$ python3 -q
>>> import numpy as np
>>> from numpy import linalg as LA
>>> np.set_printoptions(precision=1, suppress=True, linewidth=200, sign=" ")
>>> other = np.array([[4, 2, 2, -4], [-4, -1, 5, 0], [-1, -2, 5, 0], [-5, 1, 2, -1]])
>>> Z = np.array([[-1]])
>>> feats = np.block([[other, np.zeros((4, 1))], [np.zeros((1, 4)), Z]])
>>> feats
array([[ 4.,  2.,  2., -4.,  0.],
       [-4., -1.,  5.,  0.,  0.],
       [-1., -2.,  5.,  0.,  0.],
       [-5.,  1.,  2., -1.,  0.],
       [ 0.,  0.,  0.,  0., -1.]])
>>> # splits into 2 blocks
>>> w1 = np.array([[2, 2], [2, 0], [-1, 0], [-1, -2], [-2, -1]])
>>> b = np.array([3, 0])
>>> H = np.maximum(feats @ w1 + b, 0)
>>> LA.matrix_rank(H)
np.int64(2)
>>> (H > 0).mean(axis=0)
array([ 0.4,  0.4])
>>> Z = np.array([[-4, 0, 0], [5, 2, -4]])
>>> H @ Z
array([[ 12.,  32., -64.],
       [  0.,   0.,   0.],
       [  0.,   0.,   0.],
       [  0.,   0.,   0.],
       [-15.,   2.,  -4.]])
>>> ang = np.radians(72)
>>> r_ = np.eye(5)
>>> r_[4, 4] = r_[3, 3] = np.cos(ang)
>>> r_[4, 3], r_[3, 4] = -np.sin(ang), np.sin(ang)
>>> r_
array([[ 1. ,  0. ,  0. ,  0. ,  0. ],
       [ 0. ,  1. ,  0. ,  0. ,  0. ],
       [ 0. ,  0. ,  1. ,  0. ,  0. ],
       [ 0. ,  0. ,  0. ,  0.3,  1. ],
       [ 0. ,  0. ,  0. , -1. ,  0.3]])
>>> other = feats @ r_.T
>>> round(float(LA.det(r_)), 1), round(np.trace(r_), 1)
(1.0, np.float64(3.6))
>>> other
array([[ 4. ,  2. ,  2. , -1.2,  3.8],
       [-4. , -1. ,  5. ,  0. ,  0. ],
       [-1. , -2. ,  5. ,  0. ,  0. ],
       [-5. ,  1. ,  2. , -0.3,  1. ],
       [ 0. ,  0. ,  0. , -1. , -0.3]])
>>> np.allclose(feats @ feats.T, other @ other.T)
True
>>> feats @ feats
array([[ 26.,  -2.,  20., -12.,   0.],
       [-17., -17.,  12.,  16.,   0.],
       [ -1., -10.,  13.,   4.,   0.],
       [-21., -16.,   3.,  21.,   0.],
       [  0.,   0.,   0.,   0.,   1.]])
>>> (LA.matrix_power((feats != 0) + (feats.T != 0) + np.eye(5), 5) > 0).astype(int)
array([[ 1,  1,  1,  1,  0],
       [ 1,  1,  1,  1,  0],
       [ 1,  1,  1,  1,  0],
       [ 1,  1,  1,  1,  0],
       [ 0,  0,  0,  0,  1]])
>>> J = np.array([[2, 2, 2, 0], [2, 3, 2, 0], [3, 1, 1, 0], [0, 0, 0, 1]])
>>> # 2 blocks once reordered
>>> r0 = np.array([6, 3, 1, 2])
>>> other = J + np.outer(r0, np.eye(4)[2])
>>> other
array([[ 2.,  2.,  8.,  0.],
       [ 2.,  3.,  5.,  0.],
       [ 3.,  1.,  2.,  0.],
       [ 0.,  0.,  2.,  1.]])
>>> M = np.array([[-2, -1, 2, 2, 2, 1, 2],
...     [1, -2, -2, 2, -2, 0, 2],
...     [2, 0, 2, -1, -1, 0, 2],
...     [-1, 2, 1, 1, -2, 1, 0],
...     [-1, -2, 1, 2, -1, 0, 0],
...     [2, -2, 1, -1, 0, -1, -2],
...     [0, 0, -2, -2, 2, 1, 2]])
>>> M[:, 0] = -1 * M[:, 4]
>>> M
array([[-2, -1,  2,  2,  2,  1,  2],
       [ 2, -2, -2,  2, -2,  0,  2],
       [ 1,  0,  2, -1, -1,  0,  2],
       [ 2,  2,  1,  1, -2,  1,  0],
       [ 1, -2,  1,  2, -1,  0,  0],
       [ 0, -2,  1, -1,  0, -1, -2],
       [-2,  0, -2, -2,  2,  1,  2]])
>>> Uu, sv, Vt = LA.svd(M, full_matrices=False)
>>> np.round(sv / sv[0], 1) + 0
array([ 1. ,  0.8,  0.7,  0.6,  0.5,  0.1,  0. ])
>>> np.round(Uu.T @ Uu, 1) + 0
array([[ 1.,  0.,  0.,  0.,  0.,  0.,  0.],
       [ 0.,  1.,  0.,  0.,  0.,  0.,  0.],
       [ 0.,  0.,  1.,  0.,  0.,  0.,  0.],
       [ 0.,  0.,  0.,  1.,  0.,  0.,  0.],
       [ 0.,  0.,  0.,  0.,  1.,  0.,  0.],
       [ 0.,  0.,  0.,  0.,  0.,  1.,  0.],
       [ 0.,  0.,  0.,  0.,  0.,  0.,  1.]])
>>> np.round(Uu.T @ M @ Vt.T, 1) + 0
array([[ 6.4,  0. ,  0. ,  0. ,  0. ,  0. ,  0. ],
       [ 0. ,  5.1,  0. ,  0. ,  0. ,  0. ,  0. ],
       [ 0. ,  0. ,  4.5,  0. ,  0. ,  0. ,  0. ],
       [ 0. ,  0. ,  0. ,  4.2,  0. ,  0. ,  0. ],
       [ 0. ,  0. ,  0. ,  0. ,  3. ,  0. ,  0. ],
       [ 0. ,  0. ,  0. ,  0. ,  0. ,  0.8,  0. ],
       [ 0. ,  0. ,  0. ,  0. ,  0. ,  0. ,  0. ]])
>>> Uu.shape, sv.shape, Vt.shape
((7, 7), (7,), (7, 7))
>>> np.round(Vt @ Vt.T, 1) + 0
array([[ 1.,  0.,  0.,  0.,  0.,  0.,  0.],
       [ 0.,  1.,  0.,  0.,  0.,  0.,  0.],
       [ 0.,  0.,  1.,  0.,  0.,  0.,  0.],
       [ 0.,  0.,  0.,  1.,  0.,  0.,  0.],
       [ 0.,  0.,  0.,  0.,  1.,  0.,  0.],
       [ 0.,  0.,  0.,  0.,  0.,  1.,  0.],
       [ 0.,  0.,  0.,  0.,  0.,  0.,  1.]])
>>> (sv > 1e-8).sum()
np.int64(6)
>>> sv.round(1) + 0
array([ 6.4,  5.1,  4.5,  4.2,  3. ,  0.8,  0. ])
>>> Uu, sv, Vt = LA.svd(M)
>>> np.argmax(sv[:-1] / (sv[1:] + 1e-6)) + 1
np.int64(6)
>>> sv.round(1) + 0
array([ 6.4,  5.1,  4.5,  4.2,  3. ,  0.8,  0. ])
>>> other = Uu[:, :6] @ np.diag(sv[:6]) @ Vt[:6]
>>> other.round(1) + 0
array([[-2., -1.,  2.,  2.,  2.,  1.,  2.],
       [ 2., -2., -2.,  2., -2.,  0.,  2.],
       [ 1.,  0.,  2., -1., -1.,  0.,  2.],
       [ 2.,  2.,  1.,  1., -2.,  1.,  0.],
       [ 1., -2.,  1.,  2., -1.,  0.,  0.],
       [ 0., -2.,  1., -1.,  0., -1., -2.],
       [-2.,  0., -2., -2.,  2.,  1.,  2.]])
>>> round(LA.norm(M - other, 2), 1), round(sv[6], 1)
(np.float64(0.0), np.float64(0.0))
>>> LA.matrix_rank(M, rtol=0.1)
np.int64(6)
>>> [round(float(x), 1) for x in LA.svd(M, compute_uv=False)[:3]]
[6.4, 5.1, 4.5]
>>> other = np.array([[-2, 0], [0, -1], [3, -2], [-1, 1], [3, 0], [2, 3], [-3, 1]])
>>> np.einsum("ij->j", M)
array([ 2, -5,  3,  3, -2,  2,  6])
>>> np.einsum("ik,kj->ji", M, other)
array([[ 10, -24,  -4,  -6,  -4,   8,   2],
       [  4,  10,  -3,   0,   2,  -6,   7]])
>>> M @ other
array([[ 10,   4],
       [-24,  10],
       [ -4,  -3],
       [ -6,   0],
       [ -4,   2],
       [  8,  -6],
       [  2,   7]])
>>> LA.matrix_rank(np.vstack([M, other.T]))
np.int64(7)
>>> np.vstack([M, other.T]).shape
(9, 7)
>>> E = np.load("sample12.npy")
>>> E
array([[ -1.,  -9.,   6.],
       [  6., -22.,  12.],
       [  6., -21.,  11.]])
>>> r0 = np.array([3, 0, 2])
>>> other = E + np.outer(r0, np.eye(3)[1])
>>> round(LA.det(other) / LA.det(E), 1), np.round(1 + LA.solve(E, r0)[1], 1)
(np.float64(-3.1), np.float64(-3.1))
>>> LA.matrix_rank(other - E)
np.int64(1)
>>> other
array([[ -1.,  -6.,   6.],
       [  6., -22.,  12.],
       [  6., -19.,  11.]])
>>> r0 = np.array([3, 3])
>>> np.correlate(other[0], other[2], "full")
array([ -11.,  -47.,  174., -150.,   36.])
>>> np.polyval(r0, other[0])
array([  0., -15.,  21.])
>>> np.array([np.convolve(row, r0, "same") for row in other])
array([[ -3., -21.,   0.],
       [ 18., -48., -30.],
       [ 18., -39., -24.]])
>>> other = np.array([[1, 0], [1, 3]])
>>> Z = np.array([[2, 3], [2, 1]])
>>> m1 = np.block([[other, np.zeros((2, 2))], [np.zeros((2, 2)), Z]])
>>> m1
array([[ 1.,  0.,  0.,  0.],
       [ 1.,  3.,  0.,  0.],
       [ 0.,  0.,  2.,  3.],
       [ 0.,  0.,  2.,  1.]])
>>> # 2 groups of indices that never mix
>>> vals, evecs = LA.eig(m1)
>>> np.sort(LA.eigvals(LA.inv(m1)))
array([-1. ,  0.2,  0.3,  1. ])
>>> np.prod(vals)
np.float64(-12.0)
>>> vals
array([-1.,  4.,  3.,  1.])
>>> np.sort(LA.eigvals(m1.T))
array([-1.,  1.,  3.,  4.])
>>> np.sort(LA.eigvals(m1 @ m1))
array([  1.,   1.,   9.,  16.])
>>> m1 @ evecs[:, 0] - vals[0] * evecs[:, 0]
array([ 0.,  0.,  0.,  0.])
>>> F = np.array([[2, 0, 0, 0, 0, 0, 0, 0],
...     [2, 2, 0, 0, 0, 0, 0, 0],
...     [2, 2, 0, 0, 0, 0, 0, 0],
...     [2, 0, 0, 0, 0, 0, 0, 0],
...     [1, 0, 2, 1, 1, 0, 0, 0],
...     [2, 0, 2, 2, 0, 0, 0, 0],
...     [1, 2, 0, 2, 1, 1, 0, 0],
...     [0, 0, 2, 0, 0, 2, 0, 0]])
>>> Uu, sv, Vt = LA.svd(F)
>>> evecs = Vt[:(sv > 1e-8).sum()]
>>> rng = np.random.default_rng(48)
>>> x0 = F[1] + -2 * F[2] + rng.integers(2) * np.eye(8)[3]
>>> x0
array([-2., -2.,  0.,  0.,  0.,  0.,  0.,  0.])
>>> np.allclose(evecs.T @ evecs @ x0, x0)
True
>>> np.round(evecs.T @ evecs, 1) + 0
array([[ 1.,  0.,  0.,  0.,  0.,  0.,  0.,  0.],
       [ 0.,  1.,  0.,  0.,  0.,  0.,  0.,  0.],
       [ 0.,  0.,  1.,  0.,  0.,  0.,  0.,  0.],
       [ 0.,  0.,  0.,  1.,  0.,  0.,  0.,  0.],
       [ 0.,  0.,  0.,  0.,  1.,  0.,  0.,  0.],
       [ 0.,  0.,  0.,  0.,  0.,  1.,  0.,  0.],
       [ 0.,  0.,  0.,  0.,  0.,  0.,  0.,  0.],
       [ 0.,  0.,  0.,  0.,  0.,  0.,  0.,  0.]])
